>>> import numpy as np
>>> np.set_printoptions(precision=4, suppress=True, linewidth=100)
>>> m1 = np.load("data.npy")
>>> m1
array([[-0.1,  1.6,  0.7,  0.4,  1.8, -0.5, -0.2, -1. ],
       [-0.2,  0.7, -1.3,  0.5, -0.3, -1.3, -0.4,  0.3],
       [-0.9, -1.9,  0.8, -1.1,  0.4, -0.1, -0.9,  1.3],
       [-0.7,  0.8, -1.9,  1.4, -1. , -0.5, -0.3,  1.5],
       [ 0.8,  2.4,  0.7, -1.5,  0.8,  0.2, -0.9, -1.8],
       [ 0.5, -1.8,  1.2, -1.2,  0.9, -1.1,  0.7,  0.5],
       [ 1.3,  0.9, -1. ,  0. ,  0.8, -0.7,  1.2,  1. ],
       [-1.5,  0.5, -1. ,  2. ,  1.4, -1.4, -1.3,  0.7],
       [-0.9, -0.6, -0.8, -0.3, -1. ,  1. , -2. ,  1.4],
       [ 0.2,  0.7,  0.7, -1.4,  1.3,  2.5, -0.9,  0.5],
       [ 0.7,  0.7, -0.1, -1.8,  1. , -0.2,  1.1, -0.8]])
>>> x0 = np.array([-3, 2, 4, 0, -3, 4, -1, 5])
>>> y = m1 @ x0
>>> np.round(np.linalg.pinv(m1) @ m1, 4) + 0
array([[1., 0., 0., 0., 0., 0., 0., 0.],
       [0., 1., 0., 0., 0., 0., 0., 0.],
       [0., 0., 1., 0., 0., 0., 0., 0.],
       [0., 0., 0., 1., 0., 0., 0., 0.],
       [0., 0., 0., 0., 1., 0., 0., 0.],
       [0., 0., 0., 0., 0., 1., 0., 0.],
       [0., 0., 0., 0., 0., 0., 1., 0.],
       [0., 0., 0., 0., 0., 0., 0., 1.]])
>>> np.round(np.linalg.lstsq(m1, y)[0], 4) + 0
array([-3.,  2.,  4.,  0., -3.,  4., -1.,  5.])
>>> np.round(np.linalg.solve(m1.T @ m1, m1.T @ y), 4) + 0
array([-3.,  2.,  4.,  0., -3.,  4., -1.,  5.])
>>> rng = np.random.default_rng(846)
>>> y = y + 0.1 * rng.normal(size=11)
>>> y
array([ -5.9773,  -5.5783,   8.0495,   4.7729,  -4.4746,  -5.6671,  -7.5493,  -3.5704,  14.2122,
        12.9986, -10.0203])
>>> b, *_ = np.linalg.lstsq(m1, y)
>>> np.round(m1.T @ (y - m1 @ b), 4) + 0
array([0., 0., 0., 0., 0., 0., 0., 0.])
>>> round(np.linalg.norm(y - m1 @ b), 4)
np.float64(0.2038)
>>> [round(float(np.linalg.norm(np.linalg.solve(m1.T @ m1 + lam * np.eye(8), m1.T @ y))), 2) for lam in (0, 1, 10, 100)]
[8.94, 6.08, 3.98, 1.02]
>>> b
array([-3.0212,  1.9819,  4.0172, -0.021 , -3.0317,  3.9764, -0.9996,  4.967 ])
>>> mat = np.array([[4.0, 4.0, 2.0, 5.0, 2.0],
...     [4.0, 19.0, 8.0, 20.0, 8.0],
...     [2.0, 8.0, 7.0, 10.0, 4.0],
...     [5.0, 20.0, 10.0, 28.0, 10.0],
...     [2.0, 8.0, 4.0, 10.0, 7.0]])
>>> # symmetric
>>> f = np.array([-3, -4, -2, 0, 2])
>>> other = mat + np.outer(f, np.eye(5)[3])
>>> other
array([[ 4.,  4.,  2.,  2.,  2.],
       [ 4., 19.,  8., 16.,  8.],
       [ 2.,  8.,  7.,  8.,  4.],
       [ 5., 20., 10., 28., 10.],
       [ 2.,  8.,  4., 12.,  7.]])
>>> round(np.linalg.norm(other[4] - other[0]), 4)
np.float64(12.2066)
>>> np.linalg.norm(other, axis=1).argmax()
np.int64(3)
>>> np.linalg.norm(other, axis=1)
array([ 6.6332, 27.5862, 14.0357, 37.5366, 16.6433])
>>> np.round(np.linalg.norm(other, "nuc"), 4)
np.float64(65.8068)
>>> low = np.linalg.cholesky(mat)
>>> np.linalg.eigvalsh(mat).min() > 0
np.True_
>>> low @ low.T
array([[ 4.,  4.,  2.,  5.,  2.],
       [ 4., 19.,  8., 20.,  8.],
       [ 2.,  8.,  7., 10.,  4.],
       [ 5., 20., 10., 28., 10.],
       [ 2.,  8.,  4., 10.,  7.]])
>>> mat / np.sqrt(np.outer(np.diag(mat), np.diag(mat)))
array([[1.    , 0.4588, 0.378 , 0.4725, 0.378 ],
       [0.4588, 1.    , 0.6937, 0.8671, 0.6937],
       [0.378 , 0.6937, 1.    , 0.7143, 0.5714],
       [0.4725, 0.8671, 0.7143, 1.    , 0.7143],
       [0.378 , 0.6937, 0.5714, 0.7143, 1.    ]])
>>> np.diag(low) ** 2
array([ 4.    , 15.    ,  3.6   ,  6.125 ,  3.2449])
>>> np.abs(np.linalg.svd(mat)[2][-1])
array([0.    , 0.7477, 0.3185, 0.5489, 0.1954])
>>> np.linalg.matrix_rank(mat, rtol=0.1)
np.int64(1)
>>> round(np.linalg.norm(mat, 2) / np.linalg.norm(mat), 4)
np.float64(0.9937)
>>> [round(float(x), 4) for x in np.linalg.svd(mat, compute_uv=False)[:3]]
[53.0, 3.0, 3.0]
>>> np.argsort(-np.linalg.norm(mat, axis=0).round(6), kind="stable")[:3]
array([3, 1, 2])
>>> O, evecs = np.linalg.qr(m1[:, :5])[0], np.linalg.qr(m1[:, 5:])[0]
>>> s = np.linalg.svd(O.T @ evecs, compute_uv=False)
>>> round(float(np.linalg.norm(O @ O.T - evecs @ evecs.T, 2)), 4)
1.0
>>> np.degrees(np.arccos(s.clip(0, 1)))
array([18.4616, 28.6186, 59.9199])
>>> A = np.loadtxt("a.csv", delimiter=",")
>>> A
array([[16., 13., 17., 30., 25.],
       [13., 16., 20., 27., 24.],
       [ 5.,  4.,  5.,  9.,  8.],
       [10., 13., 26., 21., 19.],
       [ 8., 13., 26., 18., 17.],
       [13.,  4., 17., 21., 16.],
       [11.,  4., 20., 18., 14.],
       [10.,  7., 11., 18., 15.],
       [ 8.,  1.,  5., 12.,  9.],
       [17., 16., 23., 33., 28.],
       [11., 10., 26., 21., 18.],
       [11.,  4., 20., 18., 14.],
       [12.,  1., 14., 18., 13.],
       [17., 16., 26., 33., 28.],
       [ 6.,  1.,  2.,  9.,  7.],
       [10.,  7., 17., 18., 15.],
       [ 6., 13., 23., 15., 15.],
       [ 8.,  1.,  5., 12.,  9.],
       [ 5., 10., 26., 12., 12.],
       [ 7., 10., 17., 15., 14.],
       [16., 13., 23., 30., 25.],
       [10.,  7., 11., 18., 15.],
       [ 9., 10., 20., 18., 16.],
       [12., 13., 23., 24., 21.],
       [ 7.,  4., 14., 12., 10.],
       [ 9., 16., 20., 21., 20.],
       [ 2.,  1.,  2.,  3.,  3.]])
>>> # rows 6 and 11 are equal
>>> def softmax(z):
...     e = np.exp(z - z.max(axis=-1, keepdims=True))
...     return e / e.sum(axis=-1, keepdims=True)
... 
>>> softmax(A[14])
array([0.042 , 0.0003, 0.0008, 0.8429, 0.1141])
>>> softmax(A[14] + 5)
array([0.042 , 0.0003, 0.0008, 0.8429, 0.1141])
>>> softmax(A).sum(axis=1)
array([1., 1., 1., 1., 1., 1., 1., 1., 1., 1., 1., 1., 1., 1., 1., 1., 1., 1., 1., 1., 1., 1., 1.,
       1., 1., 1., 1.])
>>> np.round(softmax(10 * A[14]), 4) + 0
array([0., 0., 0., 1., 0.])
>>> S = A @ A.T / np.sqrt(5)
>>> softmax(S)[14] @ A
array([17.    , 16.    , 25.8081, 33.    , 28.    ])
>>> K = np.load("arr.npy")
>>> K
array([[ 0,  0,  0,  0,  0,  0],
       [ 0,  0,  0,  0,  0,  0],
       [ 0,  0,  4,  0,  0,  0],
       [ 0,  0,  0,  0,  0,  0],
       [-5, -2,  0,  1,  0, -4],
       [ 3,  0,  0,  0,  0,  0],
       [ 0,  0,  0,  0,  0, -2],
       [-4,  0,  0,  0,  0,  0]])
>>> round(float(np.linalg.norm(K, 2) / np.linalg.norm(K)), 4)
0.8345
>>> np.linalg.lstsq(K[:-1].T, K[-1])[2]
np.int32(4)
>>> np.round(K @ np.linalg.pinv(K) @ K, 4) + 0
array([[ 0.,  0.,  0.,  0.,  0.,  0.],
       [ 0.,  0.,  0.,  0.,  0.,  0.],
       [ 0.,  0.,  4.,  0.,  0.,  0.],
       [ 0.,  0.,  0.,  0.,  0.,  0.],
       [-5., -2.,  0.,  1.,  0., -4.],
       [ 3.,  0.,  0.,  0.,  0.,  0.],
       [ 0.,  0.,  0.,  0.,  0., -2.],
       [-4.,  0.,  0.,  0.,  0.,  0.]])
>>> np.unique(K.round(6), axis=0).shape
(6, 6)
>>> np.abs(np.diag(np.linalg.qr(K)[1])) > 1e-9
array([ True,  True,  True, False, False,  True])
>>> other = np.array([[1, 1], [1, -1]])
>>> M = np.kron(other, np.kron(other, other))[rng.permutation(8)][:7]
>>> M
array([[ 1,  1,  1,  1, -1, -1, -1, -1],
       [ 1, -1,  1, -1,  1, -1,  1, -1],
       [ 1,  1,  1,  1,  1,  1,  1,  1],
       [ 1, -1, -1,  1,  1, -1, -1,  1],
       [ 1,  1, -1, -1, -1, -1,  1,  1],
       [ 1,  1, -1, -1,  1,  1, -1, -1],
       [ 1, -1,  1, -1, -1,  1, -1,  1]])
>>> other = M[0, 0] * M[1:] - np.outer(M[1:, 0], M[0])
>>> other
array([[ 0, -2,  0, -2,  2,  0,  2,  0],
       [ 0,  0,  0,  0,  2,  2,  2,  2],
       [ 0, -2, -2,  0,  2,  0,  0,  2],
       [ 0,  0, -2, -2,  0,  0,  2,  2],
       [ 0,  0, -2, -2,  2,  2,  0,  0],
       [ 0, -2,  0, -2,  0,  2,  0,  2]])
>>> M[:, 0] / M[0, 0]
array([1., 1., 1., 1., 1., 1., 1.])
>>> other = np.c_[m1[:, :5] @ np.array([[-3, 2, 1, 2, 2],
...     [-1, -2, -3, -1, 2],
...     [-1, -1, 2, 2, 0],
...     [2, -1, 3, 0, 2],
...     [-1, 1, 1, 1, -2]]), np.array([6, 7, 5, 4, 0, 0, 1, 7, 6, 3, 1])]
>>> other
array([[-3. , -2.7, -0.5,  1.4,  0.2,  6. ],
       [ 2.5, -1.3, -3.7, -4. ,  2.6,  7. ],
       [ 1.2,  2.7,  3.5,  2.1, -8.6,  5. ],
       [ 7. , -3.5, -3.7, -7. ,  5. ,  4. ],
       [-9.3, -1.6, -8.7,  1.4,  1.8,  0. ],
       [-4.2,  5.5,  5.6,  6.1, -6.8,  0. ],
       [-4.6,  2.6, -2.6,  0.5,  2.8,  1. ],
       [ 7.6, -3.6,  2.4, -4.1, -0.8,  7. ],
       [ 4.5, -0.5, -2.6, -3.8, -1.6,  6. ],
       [-6.1,  1. , -3.4,  2.4, -3.6,  3. ],
       [-7.3,  2.9, -6. ,  1.5, -2.8,  1. ]])
>>> np.round(np.linalg.lstsq(m1, other[:, 0])[0], 4) + 0
array([-3., -1., -1.,  2., -1.,  0.,  0.,  0.])
>>> np.linalg.norm(np.linalg.qr(m1)[0].T @ other, axis=0) ** 2 / ((other ** 2).sum(axis=0) + 1e-12)
array([1.    , 1.    , 1.    , 1.    , 1.    , 0.8823])
>>> np.linalg.svd(other, compute_uv=False)
array([23.9758, 18.8244, 15.2582,  6.2231,  4.6904,  0.5993])
>>> np.round(np.linalg.norm(other), 4)
np.float64(34.9728)
>>> other.shape
(11, 6)
>>> other.sum(axis=0)
array([-11.7,   1.5, -19.7,  -3.5, -11.8,  40. ])
>>> M.mean(axis=0)
array([ 1.    ,  0.1429,  0.1429, -0.1429,  0.1429, -0.1429, -0.1429,  0.1429])
>>> M.sum(axis=1)
array([0, 0, 8, 0, 0, 0, 0])
>>> np.linalg.rank(M)
Traceback (most recent call last):
  File "<python-input-73>", line 1, in <module>
    np.linalg.rank(M)
    ^^^^^^^^^^^^^^
AttributeError: module 'numpy.linalg' has no attribute 'rank'
>>> M - M[0]
array([[ 0,  0,  0,  0,  0,  0,  0,  0],
       [ 0, -2,  0, -2,  2,  0,  2,  0],
       [ 0,  0,  0,  0,  2,  2,  2,  2],
       [ 0, -2, -2,  0,  2,  0,  0,  2],
       [ 0,  0, -2, -2,  0,  0,  2,  2],
       [ 0,  0, -2, -2,  2,  2,  0,  0],
       [ 0, -2,  0, -2,  0,  2,  0,  2]])
>>> round(np.linalg.norm(M), 4)
np.float64(7.4833)
>>> np.unravel_index(np.abs(M).argmax(), M.shape)
(np.int64(0), np.int64(0))
>>> w1 = np.array([[3, 5, 4, 2],
...     [0, 1, 4, 2],
...     [5, 1, 0, 5],
...     [1, 4, 4, 0],
...     [4, 4, 2, 0],
...     [3, 5, 2, 5],
...     [4, 2, 2, 0],
...     [1, 2, 1, 2]])
>>> b = np.array([3, -2, 2, -3])
>>> H = np.maximum(M @ w1 + b, 0)
>>> (H > 0).mean(axis=0)
array([0.5714, 0.4286, 0.7143, 0.2857])
>>> Z = np.array([[5, 1, 1], [4, 2, 1], [0, 5, 1], [9, 7, 3]])
>>> (H @ Z).round(6).argmax(axis=1)
array([1, 0, 0, 1, 1, 1, 0])
>>> f = np.array([-3, -3, -1, 1, -3])
>>> F = f[np.abs(np.subtract.outer(np.arange(5), np.arange(5)))]
>>> F
array([[-3, -3, -1,  1, -3],
       [-3, -3, -3, -1,  1],
       [-1, -3, -3, -3, -1],
       [ 1, -1, -3, -3, -3],
       [-3,  1, -1, -3, -3]])
>>> left, s, VT = np.linalg.svd(F, full_matrices=False)
>>> left.shape, s.shape, VT.shape
((5, 5), (5,), (5, 5))
>>> np.allclose(left * s @ VT, F)
True
>>> np.abs(VT[0])
array([0.4059, 0.4398, 0.5326, 0.4398, 0.4059])
>>> np.abs(left[:, 0]).round(6).argmax()
np.int64(2)
>>> np.round(left.T @ left, 4) + 0
array([[1., 0., 0., 0., 0.],
       [0., 1., 0., 0., 0.],
       [0., 0., 1., 0., 0.],
       [0., 0., 0., 1., 0.],
       [0., 0., 0., 0., 1.]])
>>> f = np.array([9, 0, 9, 2, 4, 6, 4, 6, 0]) + 0.5
>>> feats = np.outer(f, f) / (f @ f)
>>> feats
array([[0.289 , 0.0152, 0.289 , 0.0761, 0.1369, 0.1978, 0.1369, 0.1978, 0.0152],
       [0.0152, 0.0008, 0.0152, 0.004 , 0.0072, 0.0104, 0.0072, 0.0104, 0.0008],
       [0.289 , 0.0152, 0.289 , 0.0761, 0.1369, 0.1978, 0.1369, 0.1978, 0.0152],
       [0.0761, 0.004 , 0.0761, 0.02  , 0.036 , 0.052 , 0.036 , 0.052 , 0.004 ],
       [0.1369, 0.0072, 0.1369, 0.036 , 0.0649, 0.0937, 0.0649, 0.0937, 0.0072],
       [0.1978, 0.0104, 0.1978, 0.052 , 0.0937, 0.1353, 0.0937, 0.1353, 0.0104],
       [0.1369, 0.0072, 0.1369, 0.036 , 0.0649, 0.0937, 0.0649, 0.0937, 0.0072],
       [0.1978, 0.0104, 0.1978, 0.052 , 0.0937, 0.1353, 0.0937, 0.1353, 0.0104],
       [0.0152, 0.0008, 0.0152, 0.004 , 0.0072, 0.0104, 0.0072, 0.0104, 0.0008]])
>>> # looks like rank 1
>>> np.allclose(feats[:-1].T @ np.linalg.lstsq(feats[:-1].T, feats[-1])[0], feats[-1])
True
>>> feats @ np.linalg.pinv(feats) @ feats
array([[0.289 , 0.0152, 0.289 , 0.0761, 0.1369, 0.1978, 0.1369, 0.1978, 0.0152],
       [0.0152, 0.0008, 0.0152, 0.004 , 0.0072, 0.0104, 0.0072, 0.0104, 0.0008],
       [0.289 , 0.0152, 0.289 , 0.0761, 0.1369, 0.1978, 0.1369, 0.1978, 0.0152],
       [0.0761, 0.004 , 0.0761, 0.02  , 0.036 , 0.052 , 0.036 , 0.052 , 0.004 ],
       [0.1369, 0.0072, 0.1369, 0.036 , 0.0649, 0.0937, 0.0649, 0.0937, 0.0072],
       [0.1978, 0.0104, 0.1978, 0.052 , 0.0937, 0.1353, 0.0937, 0.1353, 0.0104],
       [0.1369, 0.0072, 0.1369, 0.036 , 0.0649, 0.0937, 0.0649, 0.0937, 0.0072],
       [0.1978, 0.0104, 0.1978, 0.052 , 0.0937, 0.1353, 0.0937, 0.1353, 0.0104],
       [0.0152, 0.0008, 0.0152, 0.004 , 0.0072, 0.0104, 0.0072, 0.0104, 0.0008]])
>>> np.abs(np.diag(np.linalg.qr(feats)[1])) > 1e-9
array([ True, False, False, False, False, False, False, False, False])
>>> ev, evecs = np.linalg.eigh(feats)
>>> np.unique(ev.round(6) + 0, return_counts=True)[1]
array([8, 1])
>>> np.round(np.linalg.eigvalsh(feats @ feats), 4) + 0
array([0., 0., 0., 0., 0., 0., 0., 0., 1.])
>>> np.abs(evecs[:, -1])
array([0.5376, 0.0283, 0.5376, 0.1415, 0.2547, 0.3678, 0.2547, 0.3678, 0.0283])
>>> np.abs(evecs[:, -1]).round(6).argmax()
np.int64(0)
>>> x0 = np.array([4, 4, 3, 2, 2, 0, 2, 4, 1])
>>> np.linalg.eigvalsh(2 * feats - np.eye(9))
array([-1., -1., -1., -1., -1., -1., -1., -1.,  1.])
>>> np.eye(9) - feats
array([[ 0.711 , -0.0152, -0.289 , -0.0761, -0.1369, -0.1978, -0.1369, -0.1978, -0.0152],
       [-0.0152,  0.9992, -0.0152, -0.004 , -0.0072, -0.0104, -0.0072, -0.0104, -0.0008],
       [-0.289 , -0.0152,  0.711 , -0.0761, -0.1369, -0.1978, -0.1369, -0.1978, -0.0152],
       [-0.0761, -0.004 , -0.0761,  0.98  , -0.036 , -0.052 , -0.036 , -0.052 , -0.004 ],
       [-0.1369, -0.0072, -0.1369, -0.036 ,  0.9351, -0.0937, -0.0649, -0.0937, -0.0072],
       [-0.1978, -0.0104, -0.1978, -0.052 , -0.0937,  0.8647, -0.0937, -0.1353, -0.0104],
       [-0.1369, -0.0072, -0.1369, -0.036 , -0.0649, -0.0937,  0.9351, -0.0937, -0.0072],
       [-0.1978, -0.0104, -0.1978, -0.052 , -0.0937, -0.1353, -0.0937,  0.8647, -0.0104],
       [-0.0152, -0.0008, -0.0152, -0.004 , -0.0072, -0.0104, -0.0072, -0.0104,  0.9992]])
>>> np.trace(feats)
np.float64(1.0)
